% python3 -q
>>> import numpy as np
>>> np.set_printoptions(precision=3, suppress=True, linewidth=140)
>>> def tidy(a):
...     return np.round(a, 3) + 0
... 
>>> X = np.load("w.npy")
>>> print(X)
[[11  6 14 12 10 13  2]
 [ 8  5 10 10 13 16  2]
 [11 17 32 25 19 18 13]
 [15 17 14  9 10 22 10]
 [16  8 21 20 15 16  5]
 [ 8  5  6  5  3  6  2]
 [ 3  7  8  1  1  4  8]
 [ 5  4  2  3  6  9  2]
 [ 0  0  0  0  0  0  0]
 [ 8  5 10 10 13 16  2]
 [ 0  7  9  9  6  4  2]
 [ 7 10 13  9  6 10  9]
 [ 0  0  0  0  0  0  0]
 [21 12 23 23 21 25  7]
 [ 5  9 14  8  8 14  6]
 [14 20 31 22 17 21 12]
 [ 6  8 16  8  8 11  8]
 [ 8 12 15 14  9 10  4]
 [ 6  8 16  8  8 11  8]
 [ 3  1  8  7  7  7  0]
 [10 13 12  6  4 13  8]
 [ 8  5  6  5  3  6  2]
 [ 8  5  6  5  3  6  2]
 [18 11 15 16 14 18  7]
 [ 5  9 14  8  8 14  6]
 [ 5  2  7  8  5  3  3]
 [ 0  0  0  0  0  0  0]
 [10 17 21 10  7 14 17]
 [ 8  3 15 15 12 10  3]
 [ 0  0  0  0  0  0  0]
 [ 7 10 13  9  6 10  9]
 [16  8 21 20 15 16  5]
 [ 3  1  8  7  7  7  0]
 [11 12 14  6  4 10 10]
 [ 0  0  0  0  0  0  0]
 [ 8 11 10  4  7 13 10]
 [ 7 10 13  9  6 10  9]
 [ 8 12 15 14  9 10  4]
 [ 3  1  8  7  7  7  0]
 [21 32 39 26 24 37 20]
 [ 0  7  9  9  6  4  2]
 [ 5  4  2  3  6  9  2]
 [10 19 16  5  8 20 16]
 [ 5  4  2  3  6  9  2]]
>>> proj = X @ np.linalg.solve(X.T @ X, X.T)
>>> print(tidy(np.trace(proj)))
7.0
>>> print(np.allclose(proj @ proj, proj))
True
>>> D = np.linalg.norm(X[:, None] - X[None], axis=-1)
>>> print(np.unravel_index(D.round(6).argmax(), D.shape))
(np.int64(8), np.int64(39))
>>> print((D + 1e9 * np.eye(44)).round(6).argmin(axis=1))
[28  9 15 42 31 21  5 41 12  1 40 30  8  4 24  2 18 37 16 32 33  5  5  4 14 19  8 42  0  8 11  4 19 20  8 20 11 17 19 15 10  7 27  7]
>>> print(X.sum(axis=0))
[331 357 528 398 347 479 239]
>>> print(np.abs(X).max())
39
>>> print(X.sum(axis=1))
[ 68  64 135  97 101  35  32  31   0  64  37  64   0 132  64 137  65  72  65  33  66  35  35  99  64  33   0  96  66   0  64 101  33  67
   0  63  64  72  33 199  37  31  94  31]
>>> print(np.unravel_index(np.abs(X).argmax(), X.shape))
(np.int64(39), np.int64(2))
>>> W = np.array([[2, 1, 1, -2, -1],
...     [1, 0, 0, -1, 0],
...     [2, -1, -2, -1, 0],
...     [0, -1, 0, -1, -1],
...     [-2, 0, -1, -2, 1],
...     [1, -2, -1, 1, 2],
...     [2, 1, 1, 2, -2]])
>>> b = np.array([5, 0, 1, 4, 1])
>>> hid = np.maximum(X @ W + b, 0)
>>> print(np.linalg.matrix_rank(hid))
3
>>> Z = np.array([[3, 2], [0, 1], [0, 0], [1, 2], [2, 2]])
>>> print(W @ Z)
[[ 2 -1]
 [ 2  0]
 [ 5  1]
 [-3 -5]
 [-6 -6]
 [ 8  6]
 [ 4  5]]
>>> print(hid @ Z)
[[194 136]
 [168 128]
 [342 228]
 [328 226]
 [253 170]
 [126  84]
 [156 104]
 [ 98  74]
 [ 21  20]
 [168 128]
 [ 82  56]
 [213 142]
 [ 21  20]
 [334 232]
 [210 148]
 [378 252]
 [206 138]
 [189 126]
 [206 138]
 [ 87  66]
 [249 166]
 [126  84]
 [126  84]
 [264 178]
 [210 148]
 [ 90  60]
 [ 21  20]
 [354 236]
 [146 100]
 [ 21  20]
 [213 142]
 [253 170]
 [ 87  66]
 [267 178]
 [ 21  20]
 [217 146]
 [213 142]
 [189 126]
 [ 87  66]
 [582 396]
 [ 82  56]
 [ 98  74]
 [340 228]
 [ 98  74]]
>>> J = np.loadtxt("mat.csv", delimiter=",")
>>> print(J)
[[ 1.  0. -2.  1.  1. -2. -1. -2. -2.  1.  2. -1. -2.  0.]
 [ 0.  1.  0. -2.  1.  1. -2. -1. -2. -2.  1.  2. -1. -2.]
 [-2.  0.  1.  0. -2.  1.  1. -2. -1. -2. -2.  1.  2. -1.]
 [ 1. -2.  0.  1.  0. -2.  1.  1. -2. -1. -2. -2.  1.  2.]
 [ 1.  1. -2.  0.  1.  0. -2.  1.  1. -2. -1. -2. -2.  1.]
 [-2.  1.  1. -2.  0.  1.  0. -2.  1.  1. -2. -1. -2. -2.]
 [-1. -2.  1.  1. -2.  0.  1.  0. -2.  1.  1. -2. -1. -2.]
 [-2. -1. -2.  1.  1. -2.  0.  1.  0. -2.  1.  1. -2. -1.]
 [-2. -2. -1. -2.  1.  1. -2.  0.  1.  0. -2.  1.  1. -2.]
 [ 1. -2. -2. -1. -2.  1.  1. -2.  0.  1.  0. -2.  1.  1.]
 [ 2.  1. -2. -2. -1. -2.  1.  1. -2.  0.  1.  0. -2.  1.]
 [-1.  2.  1. -2. -2. -1. -2.  1.  1. -2.  0.  1.  0. -2.]
 [-2. -1.  2.  1. -2. -2. -1. -2.  1.  1. -2.  0.  1.  0.]
 [ 0. -2. -1.  2.  1. -2. -2. -1. -2.  1.  1. -2.  0.  1.]]
>>> # symmetric, so the eigenvalues are real
>>> print(tidy(np.abs(np.linalg.eigvals(J)).max()))
10.187
>>> print(np.trace(J))
14.0
